% python3 -q
>>> import numpy as np
>>> np.set_printoptions(suppress=True, linewidth=100)
>>> def rd(a):
...     return np.round(a, 1) + 0
... 
>>> rng = np.random.default_rng(8123)
>>> K = rng.normal(size=(23, 11))
>>> K = 20 * K / np.linalg.norm(K, axis=1, keepdims=True)
>>> rd(K)
array([[ -8.5,  -0.5,   7.4,  -9.6,  -3.4,  -3.8,  -6.2,   8. ,   3.9,  -1.7,  -5.9],
       [ -6.9,  -5.2,  -2.2,   3. ,   1.5,  -1.1,   6.2,   9.7,  -8.3,  -6. ,   8.2],
       [ -0.8,   9.6,  -4.8,   0.9,   7.5,  -8. ,  -9. ,  -2.8,  -4.6,   4.4,  -5.8],
       [  4.1,   3.5,  -1.6,  10.7,  -5.3,   8.2,  10. ,   1.2,  -5.9,  -3.8,  -2.5],
       [ -9. ,   6.6,  -1.5,  -1.5,  -3.6,   0. ,  -7.3,  -7.9,  -4.2,  -9.1,   6.5],
       [ -4.8,   6.1,   7.3,  -3.4,   5.4,  -8.4,  -6.1,   2. ,   1.1,   8.9,   7.3],
       [ -5.5,  -3. ,  -5.2,  -1.3,   4. ,  10.7,  12. ,  -2.2,   2.3,  -5.6,   3.9],
       [ -9.1,   0.9,  -5.1,   3.5,  -2.9,   5.6,  -1.6,  13.7,   3.1,  -5.9,   2. ],
       [ -0.5,   9.9,   1.6,  -0.6,   6.5,   2.4,  -1.4,  -6.5,  -6.9,  -8.7,  -9.2],
       [  1.5,  -1.5,  -1.4,  -6.6,  -7.4,   0.9, -11.8,  -6.1,   9.3,  -3.9,   4. ],
       [  2.5,  10.8,  11. ,  -5.4,  -3.3,  -5.3,   2.7,  -3.7,  -0.9,  -0.5,  -8.1],
       [ -8.1,   7.4,  -3.7,   6.6,   6.1,  -1.7,  -4.2,  -2.8,   7.5,   6.8,  -7.3],
       [ -1.6,   0.2,  -6.3,  -0.5, -11.8,  -4.5,  -2.5,  -5.6, -11.3,   0.4,   5.7],
       [ -6.6, -11.5,  -0.1,   1.5,  -2.5,   8.6,   3.2,   8. ,  -5.4,   5.2,  -3.4],
       [  4.3,  -8.9,   4.1,  -4.1,  -8.2,   3.7,  -1.1,  -7.3,  -1.4,  11.3,  -2. ],
       [ -8.9,   4. ,  -5.1,  -0.9,   0.7,  -3.7,  11. ,   8.3,   7.1,   4.6,  -1.6],
       [ -6.1,   2.5,  -4.3,   3.2,  10.1,  -5.3,  -0.2,  -5.5,   0.9,   5.9,  11.5],
       [ -3.3, -10.1,  -0.8,  -6.4,   1.7,   4.3,  10.8,   5.2,  -7.2,  -5.6,   0. ],
       [ -1.8,   2.3,   5.9,  -1.3,  -6.4,  -3.5,   4.2,   0. ,  10.6,  -6.9, -11.1],
       [ 13. ,   0.3,  -5.2,   1.9,  -3.5,   5.3, -10.5,  -4.3,   1. ,   4.8,  -3.1],
       [ -2.7,  -6.7,  -2. ,  -3. ,  -1.8,  -5.3, -14.4,  -2.8,  -1.4,  -3.9,   8.4],
       [ -1.2,  -7.1,  -6.5,  -1.9,   1.1,  -5.3,  -0.6, -10.5,   0.3,  11.1,  -6.2],
       [ -1.7,   1.6,   1.1,  -1.6,  -1.2,  13.2,  -6.7,   6.4,  -2.1,   5.8,   9.5]])
>>> lab = K[:, 3] > np.median(K[:, 3])
>>> r0 = K[lab].mean(axis=0) - K[~lab].mean(axis=0)
>>> rd((((K - K.mean(axis=0)) @ r0 > 0) == lab).mean())
np.float64(0.9)
>>> lab.astype(int)
array([0, 1, 1, 1, 0, 0, 0, 1, 1, 0, 0, 1, 1, 1, 0, 1, 1, 0, 0, 1, 0, 0, 0])
>>> rd(r0)
array([-0.4,  2.8, -4.9,  6.5,  2.5,  0.4,  2.1,  2.8, -2.9,  0.7, -1. ])
>>> x = np.array([0, 1, -3, 0, 0, -2, 2, 3, -3, 3, 0])
>>> target = K @ x
>>> rd(np.linalg.lstsq(K, target)[0])
array([ 0.,  1., -3.,  0.,  0., -2.,  2.,  3., -3.,  3.,  0.])
>>> rd(np.linalg.solve(K.T @ K, K.T @ target))
array([ 0.,  1., -3.,  0.,  0., -2.,  2.,  3., -3.,  3.,  0.])
>>> target = target + 0.3 * rng.normal(size=23)
>>> rd(target)
array([-20.1,  52.5,  41. ,  21.9, -42.1,  18.7, -14.9,  15.9, -28. , -80.5, -16.3,   2.7,  40.7,
        34.6, -14.2,  66.2,  23.4,  25.8, -52.9, -17.5, -34.8,  22.9,   1.3])
>>> coef, *_ = np.linalg.lstsq(K, target)
>>> rd(np.linalg.norm(target - K @ coef))
np.float64(1.3)
>>> coef.round()
array([-0.,  1., -3., -0.,  0., -2.,  2.,  3., -3.,  3., -0.])
>>> rd(coef)
array([ 0.,  1., -3.,  0.,  0., -2.,  2.,  3., -3.,  3.,  0.])
>>> [round(float(np.linalg.norm(np.linalg.solve(K.T @ K + lam * np.eye(11), K.T @ target))), 2) for lam in (0, 1, 10, 100)]
[6.71, 6.69, 6.53, 5.43]
>>> out = K + rng.integers(-2, 3, (23, 10)) @ rng.integers(-2, 3, (10, 11))
>>> rd(out)
array([[-14.5,  10.5,   6.4,  -3.6,  -4.4,   4.2, -26.2,   9. ,   9.9,  -5.7,  -3.9],
       [ -6.9, -10.2,   9.8,   1. ,   4.5,  -2.1,   5.2,  14.7, -10.3, -10. ,   7.2],
       [ -0.8,  14.6, -12.8,  -0.1,   1.5,  -2. , -10. ,  -5.8,  -0.6,  12.4,  -8.8],
       [  8.1,   4.5,   1.4,  11.7,  -7.3,  -5.8,  13. ,  12.2,  -2.9, -10.8,  -3.5],
       [-16. ,  15.6, -11.5, -15.5,  -4.6,   7. , -13.3, -11.9,   3.8,  -6.1,  -6.5],
       [  6.2, -12.9,  16.3,  -4.4,   8.4, -24.4,   1.9,   5. , -12.9,   7.9,   7.3],
       [ -1.5,   0. ,  -7.2,   6.7,  -3. ,  14.7,  14. ,  -0.2,  12.3, -13.6,   3.9],
       [-14.1,   9.9, -12.1,  -0.5,  -3.9,   6.6,   0.4,  19.7,  18.1, -12.9,  -4. ],
       [ -2.5,  11.9,  -7.4, -10.6,   5.5,   5.4,  -6.4,  -6.5,   0.1,  -5.7, -19.2],
       [ -4.5,  -0.5,   1.6,   3.4,   4.6,  -0.1,  -3.8,  -4.1,   9.3,  -9.9,  20. ],
       [ -4.5,   9.8,  15. ,  -6.4,  12.7,  -9.3,   0.7,  -3.7,  -4.9,  -7.5,   0.9],
       [-10.1,   7.4,  -0.7,   6.6,  12.1,   1.3,   8.8,  -2.8,  11.5,   2.8,   3.7],
       [  6.4, -10.8,  -6.3,  -2.5,  -9.8, -11.5,  16.5, -10.6, -19.3,   3.4,  10.7],
       [-15.6,   0.5,  -3.1,   2.5,  -1.5,  16.6, -16.8,   2. ,  -4.4,   1.2,  -6.4],
       [  8.3, -14.9,  -5.9,  -6.1, -11.2,   2.7,   1.9, -10.3,  -4.4,  23.3,  -7. ],
       [ -6.9,   5. ,   2.9,  -1.9,  -1.3,  -5.7,   3. ,  10.3,   6.1,  -2.4,  -2.6],
       [ -6.1,  -1.5,  -9.3,   0.2,  11.1,  -7.3,  -0.2,  -9.5,  -5.1,  11.9,  10.5],
       [  2.7,  -8.1,  -4.8,  -6.4,  -9.3,   6.3,   5.8,  -3.8,  -9.2,  -8.6,  -8. ],
       [  0.2,  -5.7,  13.9,   9.7,   2.6,  -4.5,  17.2,  -4. ,  -3.4,   2.1,  13.9],
       [ 19. ,  -6.7, -11.2,   5.9,  -1.5,  -8.7,   1.5,  -7.3, -10. ,   9.8,   1.9],
       [ -3.7,  -2.7,  -3. ,  -4. ,  -5.8,  -3.3, -26.4,   2.2,   2.6,   0.1,   3.4],
       [  6.8, -18.1,   1.5,   3.1,  -1.9,  -4.3,   3.4,  -6.5,  -3.7,  18.1,  -0.2],
       [  4.3,  -0.4,  -9.9,  -5.6,  -9.2,  10.2,  -9.7,  -3.6,  -9.1,  12.8,  -1.5]])
>>> np.abs(out - K).sum(axis=1)
array([ 66.,  36.,  45.,  50.,  82.,  85.,  50.,  63.,  52.,  65.,  55.,  46.,  70.,  68.,  52.,
        35.,  32.,  52., 104.,  75.,  43.,  61.,  72.])
>>> np.linalg.matrix_rank(out - K, tol=1e-8)
np.int64(10)
>>> blk = np.stack([K, -3 * K, K[::-1]])
>>> blk.shape
(3, 23, 11)
>>> rd(np.linalg.norm(blk, axis=(1, 2)))
array([ 95.9, 287.7,  95.9])
>>> data = np.load("m.npy")
>>> data
array([[ 0.,  4.,  3.,  5., -1.,  0.,  2., -5., -4.,  1., -1.,  0.],
       [ 4.,  0.,  0.,  0.,  0.,  0.,  0.,  0.,  0.,  0.,  0.,  0.],
       [ 3.,  0.,  0.,  0.,  0.,  0.,  0.,  0.,  0.,  0.,  0.,  0.],
       [ 5.,  0.,  0.,  0.,  0.,  0.,  0.,  0.,  0.,  0.,  0.,  0.],
       [-1.,  0.,  0.,  0.,  0.,  0.,  0.,  0.,  0.,  0.,  0.,  0.],
       [ 0.,  0.,  0.,  0.,  0.,  0.,  0.,  0.,  0.,  0.,  0.,  0.],
       [ 2.,  0.,  0.,  0.,  0.,  0.,  0.,  0.,  0.,  0.,  0.,  0.],
       [-5.,  0.,  0.,  0.,  0.,  0.,  0.,  0.,  0.,  0.,  0.,  0.],
       [-4.,  0.,  0.,  0.,  0.,  0.,  0.,  0.,  0.,  0.,  0.,  0.],
       [ 1.,  0.,  0.,  0.,  0.,  0.,  0.,  0.,  0.,  0.,  0.,  0.],
       [-1.,  0.,  0.,  0.,  0.,  0.,  0.,  0.,  0.,  0.,  0.,  0.],
       [ 0.,  0.,  0.,  0.,  0.,  0.,  0.,  0.,  0.,  0.,  0.,  0.]])
>>> # columns 4 and 10 are equal
>>> evals, evecs = np.linalg.eigh(data)
>>> (evals > 1e-8).sum(), (evals < -1e-8).sum()
(np.int64(1), np.int64(1))
>>> rd(np.linalg.eigvalsh(data + 2 * np.eye(12)))
array([-7.9,  2. ,  2. ,  2. ,  2. ,  2. ,  2. ,  2. ,  2. ,  2. ,  2. , 11.9])
>>> rd(np.abs(evecs[:, -1]))
array([0.7, 0.3, 0.2, 0.4, 0.1, 0. , 0.1, 0.4, 0.3, 0.1, 0.1, 0. ])
>>> np.unique(evals.round(6) + 0, return_counts=True)[1]
array([ 1, 10,  1])
>>> rd(evecs.T @ evecs)
array([[1., 0., 0., 0., 0., 0., 0., 0., 0., 0., 0., 0.],
       [0., 1., 0., 0., 0., 0., 0., 0., 0., 0., 0., 0.],
       [0., 0., 1., 0., 0., 0., 0., 0., 0., 0., 0., 0.],
       [0., 0., 0., 1., 0., 0., 0., 0., 0., 0., 0., 0.],
       [0., 0., 0., 0., 1., 0., 0., 0., 0., 0., 0., 0.],
       [0., 0., 0., 0., 0., 1., 0., 0., 0., 0., 0., 0.],
       [0., 0., 0., 0., 0., 0., 1., 0., 0., 0., 0., 0.],
       [0., 0., 0., 0., 0., 0., 0., 1., 0., 0., 0., 0.],
       [0., 0., 0., 0., 0., 0., 0., 0., 1., 0., 0., 0.],
       [0., 0., 0., 0., 0., 0., 0., 0., 0., 1., 0., 0.],
       [0., 0., 0., 0., 0., 0., 0., 0., 0., 0., 1., 0.],
       [0., 0., 0., 0., 0., 0., 0., 0., 0., 0., 0., 1.]])
>>> rd(evecs.T @ data @ evecs)
array([[-9.9,  0. ,  0. ,  0. ,  0. ,  0. ,  0. ,  0. ,  0. ,  0. ,  0. ,  0. ],
       [ 0. ,  0. ,  0. ,  0. ,  0. ,  0. ,  0. ,  0. ,  0. ,  0. ,  0. ,  0. ],
       [ 0. ,  0. ,  0. ,  0. ,  0. ,  0. ,  0. ,  0. ,  0. ,  0. ,  0. ,  0. ],
       [ 0. ,  0. ,  0. ,  0. ,  0. ,  0. ,  0. ,  0. ,  0. ,  0. ,  0. ,  0. ],
       [ 0. ,  0. ,  0. ,  0. ,  0. ,  0. ,  0. ,  0. ,  0. ,  0. ,  0. ,  0. ],
       [ 0. ,  0. ,  0. ,  0. ,  0. ,  0. ,  0. ,  0. ,  0. ,  0. ,  0. ,  0. ],
       [ 0. ,  0. ,  0. ,  0. ,  0. ,  0. ,  0. ,  0. ,  0. ,  0. ,  0. ,  0. ],
       [ 0. ,  0. ,  0. ,  0. ,  0. ,  0. ,  0. ,  0. ,  0. ,  0. ,  0. ,  0. ],
       [ 0. ,  0. ,  0. ,  0. ,  0. ,  0. ,  0. ,  0. ,  0. ,  0. ,  0. ,  0. ],
       [ 0. ,  0. ,  0. ,  0. ,  0. ,  0. ,  0. ,  0. ,  0. ,  0. ,  0. ,  0. ],
       [ 0. ,  0. ,  0. ,  0. ,  0. ,  0. ,  0. ,  0. ,  0. ,  0. ,  0. ,  0. ],
       [ 0. ,  0. ,  0. ,  0. ,  0. ,  0. ,  0. ,  0. ,  0. ,  0. ,  0. ,  9.9]])
>>> rd(np.linalg.svd(data, compute_uv=False))
array([9.9, 9.9, 0. , 0. , 0. , 0. , 0. , 0. , 0. , 0. , 0. , 0. ])
>>> rd(evecs @ np.diag(evals) @ evecs.T)
array([[ 0.,  4.,  3.,  5., -1.,  0.,  2., -5., -4.,  1., -1.,  0.],
       [ 4.,  0.,  0.,  0.,  0.,  0.,  0.,  0.,  0.,  0.,  0.,  0.],
       [ 3.,  0.,  0.,  0.,  0.,  0.,  0.,  0.,  0.,  0.,  0.,  0.],
       [ 5.,  0.,  0.,  0.,  0.,  0.,  0.,  0.,  0.,  0.,  0.,  0.],
       [-1.,  0.,  0.,  0.,  0.,  0.,  0.,  0.,  0.,  0.,  0.,  0.],
       [ 0.,  0.,  0.,  0.,  0.,  0.,  0.,  0.,  0.,  0.,  0.,  0.],
       [ 2.,  0.,  0.,  0.,  0.,  0.,  0.,  0.,  0.,  0.,  0.,  0.],
       [-5.,  0.,  0.,  0.,  0.,  0.,  0.,  0.,  0.,  0.,  0.,  0.],
       [-4.,  0.,  0.,  0.,  0.,  0.,  0.,  0.,  0.,  0.,  0.,  0.],
       [ 1.,  0.,  0.,  0.,  0.,  0.,  0.,  0.,  0.,  0.,  0.,  0.],
       [-1.,  0.,  0.,  0.,  0.,  0.,  0.,  0.,  0.,  0.,  0.,  0.],
       [ 0.,  0.,  0.,  0.,  0.,  0.,  0.,  0.,  0.,  0.,  0.,  0.]])
>>> rd(np.linalg.eigvalsh(data @ data))
array([ 0.,  0.,  0.,  0.,  0.,  0.,  0.,  0.,  0.,  0., 98., 98.])
>>> np.abs(evecs[:, -1]).round(6).argmax()
np.int64(0)
>>> np.allclose(data[:-1].T @ np.linalg.lstsq(data[:-1].T, data[-1])[0], data[-1])
True
>>> np.linalg.lstsq(data[:-1].T, data[-1])[2]
np.int32(2)
>>> np.unique(data.round(6), axis=0).shape
(10, 12)
>>> rd(np.trace(np.linalg.pinv(data) @ data))
np.float64(2.0)
>>> Uu, sig = np.linalg.svd(data)
Traceback (most recent call last):
  File "<python-input-48>", line 1, in <module>
    Uu, sig = np.linalg.svd(data)
    ^^^^^^^
ValueError: too many values to unpack (expected 2)
>>> Uu, sig, Vh = np.linalg.svd(data, full_matrices=False)
>>> np.cumsum(sig ** 2) / np.sum(sig ** 2)
array([0.5, 1. , 1. , 1. , 1. , 1. , 1. , 1. , 1. , 1. , 1. , 1. ])
>>> rd(sig / sig[0])
array([1., 1., 0., 0., 0., 0., 0., 0., 0., 0., 0., 0.])
>>> rd(sig)
array([9.9, 9.9, 0. , 0. , 0. , 0. , 0. , 0. , 0. , 0. , 0. , 0. ])
>>> (sig > 1e-8).sum()
np.int64(2)
>>> rd(Uu.T @ data @ Vh.T)
array([[9.9, 0. , 0. , 0. , 0. , 0. , 0. , 0. , 0. , 0. , 0. , 0. ],
       [0. , 9.9, 0. , 0. , 0. , 0. , 0. , 0. , 0. , 0. , 0. , 0. ],
       [0. , 0. , 0. , 0. , 0. , 0. , 0. , 0. , 0. , 0. , 0. , 0. ],
       [0. , 0. , 0. , 0. , 0. , 0. , 0. , 0. , 0. , 0. , 0. , 0. ],
       [0. , 0. , 0. , 0. , 0. , 0. , 0. , 0. , 0. , 0. , 0. , 0. ],
       [0. , 0. , 0. , 0. , 0. , 0. , 0. , 0. , 0. , 0. , 0. , 0. ],
       [0. , 0. , 0. , 0. , 0. , 0. , 0. , 0. , 0. , 0. , 0. , 0. ],
       [0. , 0. , 0. , 0. , 0. , 0. , 0. , 0. , 0. , 0. , 0. , 0. ],
       [0. , 0. , 0. , 0. , 0. , 0. , 0. , 0. , 0. , 0. , 0. , 0. ],
       [0. , 0. , 0. , 0. , 0. , 0. , 0. , 0. , 0. , 0. , 0. , 0. ],
       [0. , 0. , 0. , 0. , 0. , 0. , 0. , 0. , 0. , 0. , 0. , 0. ],
       [0. , 0. , 0. , 0. , 0. , 0. , 0. , 0. , 0. , 0. , 0. , 0. ]])
>>> np.sqrt((sig ** 2).sum()), rd(np.linalg.norm(data))
(np.float64(14.0), np.float64(14.0))
